% python3 -q
>>> import numpy as np
>>> np.set_printoptions(suppress=True, linewidth=160)
>>> W0 = np.load("m.npy")
>>> W0
array([[  2,  -1,   0,   2,  -2],
       [  1,   1,   1,   1,  -4],
       [  2,   1,  -1,   1,  -3],
       [  4,   2,   0,   0,  -3],
       [  3,   3,   1,  -2,  -1],
       [  2,   3,   1,  -3,  -2],
       [  0,   2,   1,  -4,  -3],
       [ -1,   1,   3,  -6,  -4],
       [ -1,  -1,   1,  -7,  -5],
       [  1,  -3,   0,  -6,  -6],
       [ -1,  -2,   2,  -8,  -7],
       [  1,  -3,   0,  -8,  -8],
       [  0,  -4,  -2,  -6,  -6],
       [  2,  -5,   0,  -5,  -7],
       [  4,  -4,   2,  -6,  -6],
       [  3,  -6,   1,  -6,  -4],
       [  3,  -8,   1,  -5,  -4],
       [  3, -10,   2,  -7,  -3],
       [  5,  -8,   3,  -7,  -2],
       [  7, -10,   4,  -9,  -3],
       [  7, -10,   5,  -9,  -1],
       [  6, -12,   4,  -7,   0],
       [  8, -13,   5,  -8,  -2],
       [  7, -15,   4,  -6,  -3],
       [  7, -17,   6,  -5,  -4],
       [  8, -16,   7,  -5,  -2],
       [ 10, -14,   7,  -4,  -2]])
>>> vec = np.array([-1, 2, -3, -3, 3])
>>> target = W0 @ vec
>>> beta, lr = np.zeros(5), 1 / np.linalg.norm(W0, 2) ** 2
>>> for i in range(60):
...     beta -= lr * W0.T @ (W0 @ beta - target)
...     if i % 10 == 0: print(i, round(np.linalg.norm(W0 @ beta - target), 2))
... 
0 47.4
10 32.81
20 26.02
30 21.17
40 17.54
50 14.79
>>> beta.round(2)
array([-1.6 ,  1.97, -1.48, -2.12,  2.08])
>>> cen = W0 - W0.mean(axis=0)
>>> Uu, sv, vt = np.linalg.svd(cen, full_matrices=False)
>>> np.searchsorted(np.cumsum(sv ** 2) / (sv ** 2).sum(), 0.9) + 1
np.int64(2)
>>> sv.round(2)
array([37.12, 15.79,  9.67,  5.69,  5.51])
>>> np.round((sv ** 2).sum() ** 2 / (sv ** 4).sum(), 2)
np.float64(1.61)
>>> np.abs(vt[0]).argmax()
np.int64(1)
>>> d = np.linalg.norm(W0[:, None] - W0[None], axis=-1)
>>> np.unravel_index(d.round(6).argmax(), d.shape)
(np.int64(4), np.int64(24))
>>> print((d + 1e9 * np.eye(27)).round(6).argmin(axis=1))
[ 2  2  1  2  5  4  5  8 10 12  8  9  9  9 15 16 15 16 17 20 19 20 21 24 25 24 25]
>>> d[16].round(6).argsort(kind="stable")[:4]
array([16, 15, 17, 18])
>>> d.shape
(27, 27)
>>> print(d[:5, :5].round(2))
[[0.   3.32 2.65 4.24 5.92]
 [3.32 0.   2.45 3.61 5.1 ]
 [2.65 2.45 0.   2.65 4.69]
 [4.24 3.61 2.65 0.   3.32]
 [5.92 5.1  4.69 3.32 0.  ]]
>>> m1 = np.load("dump.npy")
>>> m1.round(2)
array([[ 2.98, -0.21, -4.01],
       [ 3.42, -0.35, -3.63],
       [ 3.27, -0.3 , -3.77],
       [-3.13,  1.09, -3.75],
       [-4.76,  1.14, -1.01],
       [ 1.11, -0.76,  4.81],
       [ 4.86, -1.1 ,  0.4 ],
       [-4.85,  0.98,  0.7 ],
       [ 2.64, -0.11, -4.24],
       [-4.4 ,  0.71,  2.27],
       [-3.77,  0.46,  3.26],
       [ 1.04,  0.3 , -4.88],
       [-3.4 ,  1.12, -3.49],
       [ 2.81, -1.05,  4.  ],
       [-1.07,  0.76, -4.83]])
>>> rk = np.linalg.matrix_rank(m1)
>>> print(rk)
2
>>> null = np.linalg.svd(m1)[2][rk:].T
>>> np.round(null[:, 0] / null[np.abs(null[:, 0]).round(6).argmax(), 0], 2)
array([0.22, 1.  , 0.11])
>>> [int(np.linalg.matrix_rank(np.delete(m1, i, axis=0))) for i in range(15)]
[2, 2, 2, 2, 2, 2, 2, 2, 2, 2, 2, 2, 2, 2, 2]
>>> np.allclose(m1 @ null, 0)
True
>>> [int(np.linalg.matrix_rank(m1[:i])) for i in range(1, len(m1) + 1)]
[1, 2, 2, 2, 2, 2, 2, 2, 2, 2, 2, 2, 2, 2, 2]
>>> [int(np.linalg.matrix_rank(m1[:, :j + 1])) for j in range(3)]
[1, 2, 2]
>>> cen = m1 - m1.mean(axis=0)
>>> evecs = np.linalg.svd(cen)[2][:2]
>>> Y = cen - cen @ evecs.T @ evecs
>>> np.round((cen @ evecs.T).std(axis=0), 2)
array([3.68, 3.14])
>>> print(np.linalg.norm(Y, axis=1).round(6).argmax())
0
>>> np.round(Y.std(axis=0), 2) + 0
array([0., 0., 0.])
>>> M = np.loadtxt("test14.csv", delimiter=",")
>>> print(M)
[[ 0.  0.  0.  8.  0.]
 [ 0.  4.  0.  4.  0.]
 [11.  0. 20. 31.  0.]
 [ 0. 25.  0.  0. 24.]
 [ 0. 13.  0.  0.  8.]
 [ 0.  0.  0.  0. 20.]
 [ 0.  6.  0.  0. 11.]
 [ 0.  5.  3.  2. 26.]
 [12.  3. 14.  9. 18.]
 [ 4.  0.  0.  0.  5.]
 [ 0. 21.  0.  0.  1.]
 [20.  0. 12.  9.  0.]
 [ 0.  3.  0.  3.  0.]
 [ 0. 13.  0.  0. 34.]
 [ 0.  6.  0.  9. 14.]
 [23.  0. 21. 30.  0.]
 [ 0.  8. 11. 12. 20.]
 [ 1.  0. 13. 18. 12.]
 [13.  0. 11. 22.  0.]
 [ 0.  2.  0.  0.  0.]
 [ 0.  5.  0.  0.  0.]
 [15.  0.  5.  6.  0.]
 [ 0.  6.  6.  9.  5.]
 [28.  0. 15. 16.  0.]
 [26.  0. 18. 15.  6.]
 [ 9.  0.  0.  0.  0.]]
>>> cen = M - M.mean(axis=0)
>>> evecs = np.linalg.svd(cen)[2][:4]
>>> Y = cen - cen @ evecs.T @ evecs
>>> np.round(Y.std(axis=0), 2)
array([0.51, 0.03, 1.53, 0.88, 0.21])
>>> W2 = M[[12, 14]].astype(float)
>>> for _ in range(4):
...     labels = np.linalg.norm(M[:, None] - W2, axis=-1).argmin(axis=1)
...     W2 = np.array([M[labels == j].mean(axis=0) for j in range(2)])
... 
>>> labels
array([0, 0, 0, 1, 1, 1, 1, 1, 1, 0, 0, 0, 0, 1, 1, 0, 1, 0, 0, 0, 0, 0, 0, 0, 0, 0])
>>> print(np.round(W2[1] - W2[0], 2))
[-7.49  6.37 -4.01 -6.5  17.74]
>>> W2.round(2)
array([[ 8.82,  2.41,  7.12, 10.06,  1.71],
       [ 1.33,  8.78,  3.11,  3.56, 19.44]])
>>> arr = np.load("w.npy")
>>> arr
array([[ 1,  0,  0],
       [-2,  1,  0],
       [ 2,  1,  1]])
>>> vec = np.array([-2, -2, -3])
>>> target = arr @ vec
>>> target
array([-2,  2, -9])
>>> np.round(np.linalg.solve(arr.T, arr[2]), 2)
array([0., 0., 1.])
>>> np.round(np.linalg.solve(arr, 5 * target), 2)
array([-10., -10., -15.])
>>> F = np.load("x.npy")
>>> F
array([[-1,  2, -2,  2,  0, -2],
       [ 2, -1,  2, -2,  2,  0],
       [-2,  2, -1,  2, -2,  2],
       [ 2, -2,  2, -1,  2, -2],
       [ 0,  2, -2,  2, -1,  2],
       [-2,  0,  2, -2,  2, -1]])
>>> labels = M[:, 4] > np.median(M[:, 4])
>>> u = M[labels].mean(axis=0) - M[~labels].mean(axis=0)
>>> ((M - M.mean(axis=0)) @ u > 0).astype(int)
array([0, 0, 0, 1, 1, 1, 1, 1, 1, 0, 1, 0, 0, 1, 1, 0, 1, 1, 0, 0, 0, 0, 0, 0, 0, 0])
>>> u.round(2)
array([-5.85,  3.85, -1.46, -4.23, 15.54])
>>> round(float((((M - M.mean(axis=0)) @ u > 0) == labels).mean()), 2)
0.85
>>> round(float(np.abs(np.linalg.eigvals(F)).max()), 2)
8.86
>>> np.round(np.linalg.det(F), 2)
np.float64(77.0)
>>> print(np.round(np.sort(np.abs(np.linalg.eigvals(F))), 2))
[0.35 1.   1.83 3.51 3.83 8.86]
>>> np.linalg.determinant(F)
Traceback (most recent call last):
  File "<python-input-65>", line 1, in <module>
    np.linalg.determinant(F)
    ^^^^^^^^^^^^^^^^^^^^^
AttributeError: module 'numpy.linalg' has no attribute 'determinant'
>>> assert F == F.T
Traceback (most recent call last):
  File "<python-input-66>", line 1, in <module>
    assert F == F.T
           ^^^^^^^^
ValueError: The truth value of an array with more than one element is ambiguous. Use a.any() or a.all()
>>> np.allclose(F @ F.T, F.T @ F)
True
>>> evals, evecs = np.linalg.eigvalsh(F)
Traceback (most recent call last):
  File "<python-input-68>", line 1, in <module>
    evals, evecs = np.linalg.eigvalsh(F)
    ^^^^^^^^^^^^
ValueError: too many values to unpack (expected 2)
>>> evals, evecs = np.linalg.eigh(F)
>>> np.round(np.linalg.svd(F, compute_uv=False), 2)
array([8.86, 3.83, 3.51, 1.83, 1.  , 0.35])
>>> np.round(evecs.T @ evecs, 2) + 0
array([[1., 0., 0., 0., 0., 0.],
       [0., 1., 0., 0., 0., 0.],
       [0., 0., 1., 0., 0., 0.],
       [0., 0., 0., 1., 0., 0.],
       [0., 0., 0., 0., 1., 0.],
       [0., 0., 0., 0., 0., 1.]])
>>> round(float(evals.sum()), 2), np.trace(F)
(-6.0, np.int64(-6))
>>> (evals > 1e-8).sum(), (evals < -1e-8).sum()
(np.int64(4), np.int64(2))
>>> print(np.abs(evecs[:, -1]).round(6).argmax())
0
>>> print(evals.round(2))
[-8.86 -3.83  0.35  1.    1.83  3.51]
>>> print(np.round(np.abs(evecs[:, -1]), 2))
[0.58 0.07 0.4  0.4  0.07 0.58]
>>> np.round(np.linalg.eigvalsh(F @ F), 2)
array([ 0.13,  1.  ,  3.34, 12.32, 14.66, 78.56])
>>> u, v = F[2], F[1]
>>> u @ u
np.int64(21)
>>> p = (u @ v) / (u @ u) * u
>>> np.linalg.matrix_rank(np.outer(u, v))
np.int64(1)
>>> p.round(2)
array([ 1.52, -1.52,  0.76, -1.52,  1.52, -1.52])
>>> np.outer(u, v)
array([[-4,  2, -4,  4, -4,  0],
       [ 4, -2,  4, -4,  4,  0],
       [-2,  1, -2,  2, -2,  0],
       [ 4, -2,  4, -4,  4,  0],
       [-4,  2, -4,  4, -4,  0],
       [ 4, -2,  4, -4,  4,  0]])
>>> [round(float(np.linalg.det(F[:i, :i])), 2) + 0 for i in range(1, 7)]
[-1.0, -3.0, -5.0, -7.0, 19.0, 77.0]
>>> round(np.linalg.eigvalsh(F).min(), 2)
np.float64(-8.86)
>>> print(np.all(np.linalg.eigvalsh(F) > 0))
False
>>> try:
...     np.linalg.cholesky(F)
... except np.linalg.LinAlgError as e:
...     print("failed:", e)
... 
failed: Matrix is not positive definite
>>> A = np.array([[-2, -1, 3, -3, 1, 1, 0],
...     [0, -3, 0, 3, 1, 3, 3],
...     [0, -3, 1, 3, 3, -2, 3],
...     [2, -1, 2, 0, -2, 0, 2],
...     [2, 3, 1, 0, 1, 3, 0],
...     [3, 1, -2, 0, -1, 0, -3],
...     [-1, 3, -3, 0, -3, 1, -1]])
>>> Uu, sv, vt = np.linalg.svd(A)
>>> sv.round(2)
array([9.61, 6.08, 5.32, 4.35, 3.78, 2.66, 0.02])
>>> np.argmax(sv[:-1] / (sv[1:] + 1e-6)) + 1
np.int64(6)
>>> Y = Uu[:, :6] @ np.diag(sv[:6]) @ vt[:6]
>>> round(np.abs(A - Y).max(), 2)
np.float64(0.01)
>>> np.linalg.matrix_rank(Y)
np.int64(6)
>>> round(float(np.linalg.norm(A - Y) / np.linalg.norm(A)), 2)
0.0
>>> np.linalg.matrix_rank(A, rtol=0.05)
np.int64(6)
>>> vec = np.array([8, -6, 5, 6, -9, 5, -1])
>>> target = A @ vec
>>> target
array([-17,  39,   1,  48,   9,  20,  -8])
>>> print(np.round(np.linalg.solve(A, A[:, 0]), 2) + 0)
[1. 0. 0. 0. 0. 0. 0.]
